$ python -q
>>> import numpy as np
>>> from numpy import linalg as LA
>>> np.set_printoptions(suppress=True, linewidth=100)
>>> ang = np.deg2rad(60)
>>> arr = np.eye(3)
>>> arr[np.ix_([0, 2], [0, 2])] = [[np.cos(ang), -np.sin(ang)], [np.sin(ang), np.cos(ang)]]
>>> arr.round(1)
array([[ 0.5,  0. , -0.9],
       [ 0. ,  1. ,  0. ],
       [ 0.9,  0. ,  0.5]])
>>> rng = np.random.default_rng(37)
>>> z = rng.permutation(3)
>>> z
array([1, 0, 2])
>>> other = arr[z][:, z]
>>> other.round(1)
array([[ 1. ,  0. ,  0. ],
       [ 0. ,  0.5, -0.9],
       [ 0. ,  0.9,  0.5]])
>>> other = arr / LA.norm(arr, axis=1, keepdims=True)
>>> cov = other @ other.T
>>> np.argwhere(np.triu(np.abs(cov) > 0.95, 1))
array([], shape=(0, 2), dtype=int64)
>>> cov.round(1) + 0
array([[1., 0., 0.],
       [0., 1., 0.],
       [0., 0., 1.]])
>>> np.round(LA.norm(other, axis=1), 1)
array([1., 1., 1.])
>>> (cov - 2 * np.eye(3)).round(6).argmax(axis=1)
array([1, 0, 0])
>>> cov[1]
array([0., 1., 0.])
>>> F = np.load("block19.npy")
>>> F
array([[0, 3, 1],
       [1, 0, 3],
       [3, 1, 0]])
>>> x = np.array([0, 0, 0])
>>> F @ np.ones(3)
array([4., 4., 4.])
>>> LA.norm(F @ x) <= LA.norm(F, 2) * LA.norm(x) + 1e-9
np.True_
>>> F @ x
array([0, 0, 0])
>>> np.einsum("ij,j->i", F, x)
array([0, 0, 0])
>>> feats = np.loadtxt("mat.csv", delimiter=",")
>>> feats
array([[3., 1., 0., 0.],
       [0., 3., 1., 0.],
       [0., 0., 3., 1.],
       [0., 0., 0., 3.]])
>>> evals, evecs = LA.eig(feats)
>>> feats @ evecs[:, 0] - evals[0] * evecs[:, 0]
array([0., 0., 0., 0.])
>>> np.round(np.sort(LA.eigvals(feats @ feats)), 1)
array([9., 9., 9., 9.])
>>> np.round(np.sort(LA.eigvals(feats.T)), 1)
array([3., 3., 3., 3.])
>>> np.round(np.sort(LA.eigvals(LA.inv(feats))), 1)
array([0.3, 0.3, 0.3, 0.3])
>>> np.prod(evals)
np.float64(81.0)
>>> evals
array([3., 3., 3., 3.])
>>> left, sigma, VT = LA.svd(feats, full_matrices=False)
>>> np.round(np.abs(VT[0]), 1)
array([0.3, 0.6, 0.6, 0.4])
>>> np.round(left.T @ left, 1) + 0
array([[1., 0., 0., 0.],
       [0., 1., 0., 0.],
       [0., 0., 1., 0.],
       [0., 0., 0., 1.]])
>>> other = np.array([[-4, -2], [1, -5]])
>>> C = np.kron(other, feats)
>>> LA.matrix_rank(C)
np.int64(8)
>>> (feats - feats.T) / 2
array([[ 0. ,  0.5,  0. ,  0. ],
       [-0.5,  0. ,  0.5,  0. ],
       [ 0. , -0.5,  0. ,  0.5],
       [ 0. ,  0. , -0.5,  0. ]])
>>> np.allclose(feats @ feats.T, feats.T @ feats)
False
>>> np.round(LA.matrix_power(feats, 3), 1)
array([[27., 27.,  9.,  1.],
       [ 0., 27., 27.,  9.],
       [ 0.,  0., 27., 27.],
       [ 0.,  0.,  0., 27.]])
>>> np.round(np.sort(np.abs(LA.eigvals(feats))), 1)
array([3., 3., 3., 3.])
>>> np.round(np.abs(LA.eigvals(feats)).max(), 1)
np.float64(3.0)
>>> np.allclose(feats, feats.T)
False
>>> (feats + feats.T) / 2
array([[3. , 0.5, 0. , 0. ],
       [0.5, 3. , 0.5, 0. ],
       [0. , 0.5, 3. , 0.5],
       [0. , 0. , 0.5, 3. ]])
>>> np.trace(feats)
np.float64(12.0)
>>> round(float(LA.det(feats)), 1)
81.0
>>> np.round(LA.matrix_power(feats - np.diag(np.diag(feats)), 4), 1)
array([[0., 0., 0., 0.],
       [0., 0., 0., 0.],
       [0., 0., 0., 0.],
       [0., 0., 0., 0.]])
>>> [int(LA.matrix_rank(LA.matrix_power(feats, p))) for p in range(1, 5)]
[4, 4, 4, 4]
>>> other = np.array([[-3]])
>>> C = np.array([[2, 2, -1], [-2, 1, 2], [-1, 2, 1]])
>>> X = np.block([[other, np.array([[3, 3, 0]])], [np.zeros((3, 1)), C]])
>>> X
array([[-3.,  3.,  3.,  0.],
       [ 0.,  2.,  2., -1.],
       [ 0., -2.,  1.,  2.],
       [ 0., -1.,  2.,  1.]])
>>> np.allclose(X, X.T)
False
>>> np.round(LA.matrix_power(X, 4), 1)
array([[  81., -111.,  -30.,   36.],
       [   0.,  -38.,   10.,   31.],
       [   0.,  -58.,  -19.,   34.],
       [   0.,  -65.,  -14.,   41.]])
>>> np.round(np.sort(np.abs(LA.eigvals(X))), 1)
array([0.5, 2.5, 2.5, 3. ])
>>> np.round(np.abs(LA.eigvals(X)).max(), 1)
np.float64(3.0)
>>> M = np.loadtxt("data.csv", delimiter=",")
>>> M
array([[ 0.7,  2.7,  0.6],
       [ 1.2, -7.5,  3. ],
       [-0.4,  1.2,  1.4]])
>>> other = M / LA.norm(M, axis=1, keepdims=True)
>>> cov = other @ other.T
>>> (np.abs(cov) > 0.9).astype(int)
array([[1, 0, 0],
       [0, 1, 0],
       [0, 0, 1]])
>>> np.argwhere(np.triu(np.abs(cov) > 0.95, 1))
array([], shape=(0, 2), dtype=int64)
>>> round(float(np.degrees(np.arccos(np.clip(cov[0, 1], -1, 1)))), 1)
139.1
>>> (cov - 2 * np.eye(3)).round(6).argmax(axis=1)
array([2, 2, 0])
>>> np.round(LA.norm(other, axis=1), 1)
array([1., 1., 1.])
>>> cov.round(1)
array([[ 1. , -0.8,  0.7],
       [-0.8,  1. , -0.3],
       [ 0.7, -0.3,  1. ]])
>>> cov[0].round(1)
array([ 1. , -0.8,  0.7])
>>> np.kron(np.eye(2, dtype=int), X)
array([[-3.,  3.,  3.,  0., -0.,  0.,  0.,  0.],
       [ 0.,  2.,  2., -1.,  0.,  0.,  0., -0.],
       [ 0., -2.,  1.,  2.,  0., -0.,  0.,  0.],
       [ 0., -1.,  2.,  1.,  0., -0.,  0.,  0.],
       [-0.,  0.,  0.,  0., -3.,  3.,  3.,  0.],
       [ 0.,  0.,  0., -0.,  0.,  2.,  2., -1.],
       [ 0., -0.,  0.,  0.,  0., -2.,  1.,  2.],
       [ 0., -0.,  0.,  0.,  0., -1.,  2.,  1.]])
>>> round(float(LA.eigvals(X).sum().real), 1)
1.0
>>> round(float(LA.norm(M)), 1)
8.9
>>> M.shape
(3, 3)
>>> np.zeros(3, 3)
Traceback (most recent call last):
  File "<python-input-75>", line 1, in <module>
    np.zeros(3, 3)
    ~~~~~~~~^^^^^^
TypeError: Cannot interpret '3' as a data type
>>> np.round(M.sum(axis=0), 1)
array([ 1.5, -3.6,  5. ])
>>> np.count_nonzero(M)
np.int64(9)
>>> np.round(LA.norm(M, 2), 1)
np.float64(8.5)
>>> np.round(LA.norm(M) ** 2 / LA.norm(M, 2) ** 2, 1)
np.float64(1.1)
>>> round(float(M[2] @ M[1]), 1)
-5.3
>>> round(LA.norm(M[2], 1), 1), round(LA.norm(M[2], np.inf), 1)
(np.float64(3.0), np.float64(1.4))
>>> np.round(LA.norm(M, axis=0), 1)
array([1.4, 8.1, 3.4])
>>> np.round(LA.norm(M, axis=1), 1)
array([2.9, 8.2, 1.9])
>>> LA.norm(M, axis=1).argmax()
np.int64(1)
>>> A = np.diag(10 * np.array([-7, -7, -2, -9])) + np.array([[0, 2, 2, -1], [2, 0, 2, -2], [0, 2, -1, 0], [-2, 2, 1, 1]])
>>> A
array([[-70,   2,   2,  -1],
       [  2, -70,   2,  -2],
       [  0,   2, -21,   0],
       [ -2,   2,   1, -89]])
>>> def softmax(z):
...     e = np.exp(z - z.max(axis=-1, keepdims=True))
...     return e / e.sum(axis=-1, keepdims=True)
... 
>>> np.round(softmax(10 * A[3]), 1) + 0
array([0., 1., 0., 0.])
>>> np.round(softmax(A[3] + 2), 1) + 0
array([0. , 0.7, 0.3, 0. ])
>>> scores = A @ A.T / np.sqrt(4)
>>> np.round(softmax(scores + np.triu(np.full(scores.shape, -np.inf), 1)), 1) + 0
array([[1., 0., 0., 0.],
       [0., 1., 0., 0.],
       [0., 0., 1., 0.],
       [0., 0., 0., 1.]])
>>> softmax(scores).round(6).argmax(axis=1)
array([0, 1, 2, 3])
>>> softmax(scores)[3] @ A
array([ -2.,   2.,   1., -89.])
>>> np.round(np.sort(np.abs(LA.eigvals(A))), 1)
array([20.9, 68.1, 72.1, 88.9])
>>> np.trace(A)
np.int64(-250)
>>> A @ A
array([[4906, -278, -179,  155],
       [-276, 4904, -180,  316],
       [   4, -182,  445,   -4],
       [ 322, -320, -110, 7919]])
>>> assert A == A.T
Traceback (most recent call last):
  File "<python-input-97>", line 1, in <module>
    assert A == A.T
           ^^^^^^^^
ValueError: The truth value of an array with more than one element is ambiguous. Use a.any() or a.all()
>>> A.inv()
Traceback (most recent call last):
  File "<python-input-98>", line 1, in <module>
    A.inv()
    ^^^^^
AttributeError: 'numpy.ndarray' object has no attribute 'inv'
>>> np.allclose(A, A.T)
False
>>> np.einsum("ij,ji->", A, A)
np.int64(18174)
>>> np.kron(np.eye(2, dtype=int), A)
array([[-70,   2,   2,  -1,   0,   0,   0,   0],
       [  2, -70,   2,  -2,   0,   0,   0,   0],
       [  0,   2, -21,   0,   0,   0,   0,   0],
       [ -2,   2,   1, -89,   0,   0,   0,   0],
       [  0,   0,   0,   0, -70,   2,   2,  -1],
       [  0,   0,   0,   0,   2, -70,   2,  -2],
       [  0,   0,   0,   0,   0,   2, -21,   0],
       [  0,   0,   0,   0,  -2,   2,   1, -89]])
>>> round(LA.eigvals(A).sum().real, 1)
np.float64(-250.0)
>>> W0 = np.array([[10, 4, 9, 6], [4, 11, 9, 4], [9, 9, 13, 3], [6, 4, 3, 10]])
>>> evals, evecs = LA.eigh(W0)
>>> x = np.array([4, 3, 4, 5])
>>> np.round(evecs * np.maximum(evals, 0) @ evecs.T, 1)
array([[10.,  4.,  9.,  6.],
       [ 4., 11.,  9.,  4.],
       [ 9.,  9., 13.,  3.],
       [ 6.,  4.,  3., 10.]])
>>> np.round(x @ W0 @ x / (x @ x), 1), round(float(evals[0]), 1), round(float(evals[-1]), 1)
(np.float64(27.2), 0.0, 29.2)
>>> np.round(evecs * np.abs(evals) @ evecs.T, 1)
array([[10.,  4.,  9.,  6.],
       [ 4., 11.,  9.,  4.],
       [ 9.,  9., 13.,  3.],
       [ 6.,  4.,  3., 10.]])
>>> x @ W0 @ x
np.int64(1797)
>>> z = rng.permutation(4)
>>> z
array([3, 2, 1, 0])
>>> other = feats[z][:, z]
>>> np.round(LA.det(other), 1), round(float(LA.det(feats[z])), 1)
(np.float64(81.0), 81.0)
>>> np.trace(other)
np.float64(12.0)
>>> np.allclose(other, feats)
False
>>> np.round(np.sort(np.abs(LA.eigvals(other))), 1)
array([3., 3., 3., 3.])
>>> other
array([[3., 0., 0., 0.],
       [1., 3., 0., 0.],
       [0., 1., 3., 0.],
       [0., 0., 1., 3.]])
>>> E = np.load("sample11.npy")
>>> E
array([[ 0, -4],
       [-4,  0]])
>>> E.T @ E
array([[16,  0],
       [ 0, 16]])
>>> np.round(LA.norm(E, axis=0), 1)
array([4., 4.])
>>> evals, evecs = LA.eig(E)
>>> np.round(np.sort(LA.eigvals(E.T)), 1)
array([-4.,  4.])
>>> np.round(np.sort(LA.eigvals(E @ E)), 1)
array([16., 16.])
